$ python3 -q
>>> import numpy as np
>>> np.set_printoptions(precision=1, suppress=True, linewidth=120)
>>> feats = np.loadtxt("out7.csv", delimiter=",")
>>> feats
array([[6., 0., 0., 0., 5., 0., 0.],
       [0., 6., 5., 5., 0., 5., 5.],
       [0., 5., 6., 5., 0., 5., 5.],
       [0., 5., 5., 6., 0., 5., 5.],
       [5., 0., 0., 0., 6., 0., 0.],
       [0., 5., 5., 5., 0., 6., 5.],
       [0., 5., 5., 5., 0., 5., 6.]])
>>> vec = np.array([-2, -3, 0, 1, 1, -3, 2])
>>> h1 = np.maximum(feats @ vec, 0)
>>> feats.T @ h1
array([0., 0., 0., 0., 0., 0., 0.])
>>> np.flatnonzero(h1 > 1e-9)
array([], dtype=int64)
>>> B = feats[0, 0] * feats[1:] - np.outer(feats[1:, 0], feats[0])
>>> B
array([[ 0., 36., 30., 30.,  0., 30., 30.],
       [ 0., 30., 36., 30.,  0., 30., 30.],
       [ 0., 30., 30., 36.,  0., 30., 30.],
       [ 0.,  0.,  0.,  0., 11.,  0.,  0.],
       [ 0., 30., 30., 30.,  0., 36., 30.],
       [ 0., 30., 30., 30.,  0., 30., 36.]])
>>> feats[:, 0] / feats[0, 0]
array([1. , 0. , 0. , 0. , 0.8, 0. , 0. ])
>>> np.flatnonzero(~B.round(6).any(axis=1))
array([], dtype=int64)
>>> np.linalg.matrix_rank(B), np.linalg.matrix_rank(feats)
(np.int64(6), np.int64(7))
>>> evals, vecs = np.linalg.eigh(feats)
>>> vec = np.array([0, 1, 1, 1, 1, 1, -1])
>>> vecs * np.abs(evals) @ vecs.T
array([[6., 0., 0., 0., 5., 0., 0.],
       [0., 6., 5., 5., 0., 5., 5.],
       [0., 5., 6., 5., 0., 5., 5.],
       [0., 5., 5., 6., 0., 5., 5.],
       [5., 0., 0., 0., 6., 0., 0.],
       [0., 5., 5., 5., 0., 6., 5.],
       [0., 5., 5., 5., 0., 5., 6.]])
>>> np.linalg.eigvalsh(feats[1:, 1:])
array([ 1.,  1.,  1.,  1.,  6., 26.])
>>> (np.sign(vecs[:, -1].round(6)) == np.sign(vecs[0, -1].round(6))).astype(int)
array([1, 0, 0, 0, 1, 0, 0])
>>> vec @ feats @ vec
np.float64(56.0)
>>> M = np.array([[-0.3, 0.4, -0.4, -0.1, -2.2, 0.1, -0.8],
...     [-0.4, -0.3, 1.1, 0.4, -0.8, -2.3, 0.0],
...     [1.0, -1.4, -0.3, -1.0, 0.0, 0.1, -0.1],
...     [-0.8, 0.4, 1.1, 0.4, 0.4, -1.2, 0.7],
...     [1.4, -1.0, -0.1, -1.0, 1.1, -0.4, 1.3],
...     [1.5, 0.2, 0.2, -1.0, -0.1, 1.7, -1.0],
...     [0.3, 0.3, -1.7, 1.0, 0.7, -0.3, 0.5],
...     [-2.2, -0.5, 0.1, -0.8, 1.2, -0.9, 0.9],
...     [1.7, 0.0, 0.9, -0.6, 1.0, -1.9, 0.4]])
>>> M[:, 5] *= 3
>>> M
array([[-0.3,  0.4, -0.4, -0.1, -2.2,  0.3, -0.8],
       [-0.4, -0.3,  1.1,  0.4, -0.8, -6.9,  0. ],
       [ 1. , -1.4, -0.3, -1. ,  0. ,  0.3, -0.1],
       [-0.8,  0.4,  1.1,  0.4,  0.4, -3.6,  0.7],
       [ 1.4, -1. , -0.1, -1. ,  1.1, -1.2,  1.3],
       [ 1.5,  0.2,  0.2, -1. , -0.1,  5.1, -1. ],
       [ 0.3,  0.3, -1.7,  1. ,  0.7, -0.9,  0.5],
       [-2.2, -0.5,  0.1, -0.8,  1.2, -2.7,  0.9],
       [ 1.7,  0. ,  0.9, -0.6,  1. , -5.7,  0.4]])
>>> B = np.c_[M[:, :2] @ np.array([[-4, -4], [-1, 5]]), np.array([-2, 3, 2, 3, -2, -2, 3, -3, 1])]
>>> B
array([[  0.8,   3.2,  -2. ],
       [  1.9,   0.1,   3. ],
       [ -2.6, -11. ,   2. ],
       [  2.8,   5.2,   3. ],
       [ -4.6, -10.6,  -2. ],
       [ -6.2,  -5. ,  -2. ],
       [ -1.5,   0.3,   3. ],
       [  9.3,   6.3,  -3. ],
       [ -6.8,  -6.8,   1. ]])
>>> np.linalg.matrix_rank(B)
np.int64(3)
